>>> import numpy as np
>>> import numpy.linalg as la
>>> np.set_printoptions(precision=1, suppress=True, linewidth=100, sign=" ")
>>> X = np.loadtxt("m.csv", delimiter=",")
>>> print(X)
[[13.2 -3.2  3.9 -3.   2.6 -5.5  6.4  5.1]
 [ 9.4 -3.2  4.6 -4.5  4.8 -3.   5.8  3.7]
 [ 2.1  2.6 -5.4  6.4 -4.2 -4.9  1.4 -4.5]
 [ 1.4  4.7 -6.5  6.2 -5.4 -3.6  0.4 -7.1]
 [ 9.7 -3.4  4.7 -5.7  2.2 -3.9  5.3  3.6]
 [11.7 -3.2  4.2 -2.2  3.3 -4.1  3.9  3.8]
 [11.5 -1.2  3.  -3.5  2.7 -3.4  5.1  1.8]
 [11.  -1.4  4.8 -4.1  2.5 -1.4  4.7  4.6]
 [ 2.6  3.5 -5.7  7.3 -7.1 -2.   2.7 -5.3]
 [ 3.5  1.6 -4.   8.6 -5.  -2.1  1.1 -5.2]
 [ 2.9  2.9 -6.3  6.6 -5.3 -2.7  0.7 -5.5]
 [ 3.   2.3 -7.1  7.4 -5.8 -2.6  1.6 -4.2]
 [ 3.1  3.7 -6.7  7.  -4.8 -3.7  1.4 -3.7]
 [ 2.   4.  -6.   6.4 -5.2 -4.6  0.1 -3.9]
 [ 9.7 -2.7  4.3 -2.8  3.1 -3.   4.6  0.9]
 [ 9.8 -3.4  5.4 -4.9  2.8 -3.1  5.7  4.7]
 [11.5 -3.   3.7 -2.9  4.3 -3.7  5.9  4.3]
 [ 1.6  4.  -5.9  7.7 -4.5 -3.9  3.6 -5.3]
 [ 9.1 -3.1  4.4 -3.   2.9 -4.7  6.1  3.9]
 [ 2.8  3.  -3.8  7.3 -5.7 -4.5  2.3 -4.3]
 [11.3 -3.4  3.2 -2.5  4.1 -3.6  4.8  2.7]
 [ 2.9  3.8 -6.7  7.9 -4.3 -4.9  2.4 -5. ]
 [11.2 -2.1  5.4 -4.6  2.5 -4.2  5.4  0.9]
 [ 0.6  3.7 -4.5  8.  -4.  -3.9  2.  -5.3]
 [10.4 -2.   4.8 -4.7  4.9 -4.6  4.4  3.4]
 [10.2 -1.1  2.  -2.8  4.  -2.5  4.6  3.9]
 [11.2 -4.   2.3 -4.5  3.5 -3.3  5.1  1.9]
 [ 2.5  2.  -6.4  7.5 -5.3 -4.1  1.8 -5.4]
 [ 2.8  2.  -6.5  7.8 -4.2 -3.6  2.  -5.9]
 [ 3.4  4.3 -2.4  9.3 -7.1 -5.7  2.5 -5.1]
 [12.  -2.8  4.2 -4.3  2.8 -4.5  5.6  3.3]
 [ 3.8  3.4 -5.2  8.1 -4.6 -4.5  0.  -5.5]]
>>> other = np.c_[X[:, :5] @ np.array([[0, 0, 1, 2, 0],
...     [1, 1, 0, 1, 1],
...     [2, 0, 2, 2, 0],
...     [0, 1, 2, 0, 1],
...     [2, 0, 0, 2, 1]]), np.array([0, 1, -2, 0, 2, 2, 2, 2, 0, -2, 2, -2, 1, -2, -2, 2, 2, -2, 1, -2, -2, -2, -1, 2, 1, 0, 1, 0, -1, 1, 2, -2])]
>>> print(other)
[[  9.8  -6.2  15.   36.2  -3.6   0. ]
 [ 15.6  -7.7   9.6  34.4  -2.9   1. ]
 [-16.6   9.    4.1 -12.4   4.8  -2. ]
 [-19.1  10.9   0.8 -16.3   5.5   0. ]
 [ 10.4  -9.1   7.7  29.8  -6.9   2. ]
 [ 11.8  -5.4  15.7  35.2  -2.1   2. ]
 [ 10.2  -4.7  10.5  33.2  -2.    2. ]
 [ 13.2  -5.5  12.4  35.2  -3.    2. ]
 [-22.1  10.8   5.8 -16.9   3.7   0. ]
 [-16.4  10.2  12.7  -9.4   5.2  -2. ]
 [-20.3   9.5   3.5 -14.5   4.2   2. ]
 [-23.5   9.7   3.6 -17.5   3.9  -2. ]
 [-19.3  10.7   3.7 -13.1   5.9   1. ]
 [-18.4  10.4   2.8 -14.4   5.2  -2. ]
 [ 12.1  -5.5  12.7  31.5  -2.4  -2. ]
 [ 13.   -8.3  10.8  32.6  -5.5   2. ]
 [ 13.   -5.9  13.1  36.   -1.6   2. ]
 [-16.8  11.7   5.2 -13.6   7.2  -2. ]
 [ 11.5  -6.1  11.9  29.7  -3.2   1. ]
 [-16.   10.3   9.8 -10.4   4.6  -2. ]
 [ 11.2  -5.9  12.7  33.8  -1.8  -2. ]
 [-18.2  11.7   5.3 -12.4   7.4  -2. ]
 [ 13.7  -6.7  12.8  36.1  -4.2  -1. ]
 [-13.3  11.7   7.6 -12.1   7.7   2. ]
 [ 17.4  -6.7  10.6  38.2  -1.8   1. ]
 [ 10.9  -3.9   8.6  31.3   0.1   0. ]
 [  7.6  -8.5   6.8  30.   -5.    1. ]
 [-21.4   9.5   4.7 -16.4   4.2   0. ]
 [-19.4   9.8   5.4 -13.8   5.6  -1. ]
 [-14.7  13.6  17.2  -7.9   6.5   1. ]
 [ 11.2  -7.1  11.8  35.2  -4.3   2. ]
 [-16.2  11.5   9.6  -8.6   6.9  -2. ]]
>>> print(la.norm(la.qr(X)[0].T @ other, axis=0) ** 2 / ((other ** 2).sum(axis=0) + 1e-12))
[ 1.   1.   1.   1.   1.   0.3]
>>> print(np.round(la.lstsq(X, other[:, 0])[0], 1) + 0)
[ 0.  1.  2.  0.  2.  0.  0.  0.]
